% python3 -q
>>> import numpy as np
>>> np.set_printoptions(precision=3, suppress=True, linewidth=160, sign=" ")
>>> tidy = lambda a: np.round(a, 3) + 0
>>> feats = np.load("block4.npy")
>>> feats
array([[ 1.,  1., -2.,  0.,  0.,  0.,  0.,  0.,  0.,  0.,  0.,  0.,  0.],
       [ 0.,  0.,  3.,  0.,  0.,  0.,  0.,  0.,  0.,  0.,  0.,  0.,  0.],
       [-1.,  1.,  1.,  0.,  0.,  0.,  0.,  0.,  0.,  0.,  0.,  0.,  0.],
       [ 0.,  0.,  0.,  1.,  2.,  0.,  0.,  0.,  2.,  2.,  1., -2.,  2.],
       [ 0.,  0.,  0.,  1.,  1.,  2.,  0., -1., -1., -2.,  2., -1.,  2.],
       [ 0.,  0.,  0.,  1.,  0.,  1., -2., -2., -2.,  0.,  2.,  2.,  1.],
       [ 0.,  0.,  0.,  2.,  1., -2.,  2.,  2.,  1.,  1.,  2.,  0., -2.],
       [ 0.,  0.,  0.,  1.,  2.,  0.,  2.,  0.,  1.,  1., -1.,  1.,  2.],
       [ 0.,  0.,  0., -1.,  0.,  1., -2.,  1.,  2., -1., -2.,  0., -1.],
       [ 0.,  0.,  0., -1.,  1.,  0.,  0.,  0., -1.,  1.,  1.,  1., -1.],
       [ 0.,  0.,  0.,  1.,  2.,  1.,  1., -1.,  0.,  2.,  2., -2.,  2.],
       [ 0.,  0.,  0., -1.,  0., -1., -1.,  1., -1.,  2.,  1.,  2.,  2.],
       [ 0.,  0.,  0.,  0., -2.,  2., -2.,  2.,  2.,  1.,  1., -1.,  1.]])
>>> T = np.stack([feats, -1 * feats, feats[::-1]])
>>> tidy(np.linalg.norm(T, axis=(1, 2)))
array([ 14.765,  14.765,  14.765])
>>> np.einsum("bij,cij->bc", T, T)
array([[ 218., -218.,    5.],
       [-218.,  218.,   -5.],
       [   5.,   -5.,  218.]])
>>> np.linalg.matrix_rank(T.reshape(3, -1))
np.int64(2)
>>> M = np.load("sample17.npy")
>>> M
array([[ 35,   5,  15,  -9,   7,  -7],
       [  5,  26,   2,   5, -22,  11],
       [ 15,   2,  26,   9,   6,  -8],
       [ -9,   5,   9,  41,   2,  14],
       [  7, -22,   6,   2,  38,  -2],
       [ -7,  11,  -8,  14,  -2,  57]])
>>> q, r_ = np.linalg.qr(M)
>>> np.trace(q @ q.T)
np.float64(6.0)
>>> tidy(np.abs(np.diag(r_)))
array([ 40.669,  36.509,  23.427,  26.791,  11.316,  24.088])
>>> q.shape, r_.shape
((6, 6), (6, 6))
>>> tidy(q.T @ q)
array([[ 1.,  0.,  0.,  0.,  0.,  0.],
       [ 0.,  1.,  0.,  0.,  0.,  0.],
       [ 0.,  0.,  1.,  0.,  0.,  0.],
       [ 0.,  0.,  0.,  1.,  0.,  0.],
       [ 0.,  0.,  0.,  0.,  1.,  0.],
       [ 0.,  0.,  0.,  0.,  0.,  1.]])
>>> tidy(q @ r_)
array([[ 35.,   5.,  15.,  -9.,   7.,  -7.],
       [  5.,  26.,   2.,   5., -22.,  11.],
       [ 15.,   2.,  26.,   9.,   6.,  -8.],
       [ -9.,   5.,   9.,  41.,   2.,  14.],
       [  7., -22.,   6.,   2.,  38.,  -2.],
       [ -7.,  11.,  -8.,  14.,  -2.,  57.]])
>>> x = np.ones(6)
>>> for _ in range(6):
...     x = M @ x
...     x /= np.linalg.norm(x)
...     print(round(x @ M @ x, 3))
... 
52.984
57.178
62.279
66.987
70.29
72.19
>>> tidy(np.linalg.eigvalsh(M)[-1])
np.float64(74.072)
